>>> import numpy as np
>>> np.set_printoptions(precision=2, suppress=True, linewidth=160, legacy="1.25")
>>> mat = np.load("arr.npy")
>>> print(mat)
[[-1.  0.  3.  0.  0.  0.  0.  0.  0.  0.]
 [-3.  2. -1.  0.  0.  0.  0.  0.  0.  0.]
 [ 1. -1. -2.  0.  0.  0.  0.  0.  0.  0.]
 [ 0.  0.  0.  1.  2.  2. -2.  1.  0.  0.]
 [ 0.  0.  0. -1. -2.  0. -1.  0.  0. -1.]
 [ 0.  0.  0. -2. -2.  1.  1. -1.  2. -2.]
 [ 0.  0.  0.  2. -2.  2.  0. -2. -2.  2.]
 [ 0.  0.  0. -1.  2. -1. -2. -2.  2. -2.]
 [ 0.  0.  0. -2.  1.  1.  1. -1.  2. -2.]
 [ 0.  0.  0. -1.  2.  1.  2.  2.  2. -1.]]
>>> f = np.array([5, 3, -5, 1, -5, -5, -4, -1, -2, 5])
>>> out = mat + np.outer(f, np.eye(10)[1])
>>> round(np.linalg.det(out) / np.linalg.det(mat), 2), round(float(1 + np.linalg.solve(mat, f)[1]), 2)
(2.5, 2.5)
>>> print(out)
[[-1.  5.  3.  0.  0.  0.  0.  0.  0.  0.]
 [-3.  5. -1.  0.  0.  0.  0.  0.  0.  0.]
 [ 1. -6. -2.  0.  0.  0.  0.  0.  0.  0.]
 [ 0.  1.  0.  1.  2.  2. -2.  1.  0.  0.]
 [ 0. -5.  0. -1. -2.  0. -1.  0.  0. -1.]
 [ 0. -5.  0. -2. -2.  1.  1. -1.  2. -2.]
 [ 0. -4.  0.  2. -2.  2.  0. -2. -2.  2.]
 [ 0. -1.  0. -1.  2. -1. -2. -2.  2. -2.]
 [ 0. -2.  0. -2.  1.  1.  1. -1.  2. -2.]
 [ 0.  5.  0. -1.  2.  1.  2.  2.  2. -1.]]
>>> round(float(np.linalg.norm(mat, 2) / np.linalg.norm(mat)), 2)
0.61
>>> np.round(np.abs(np.linalg.svd(mat)[2][-1]), 2) + 0
array([0.  , 0.  , 0.  , 0.53, 0.  , 0.06, 0.21, 0.01, 0.3 , 0.76])
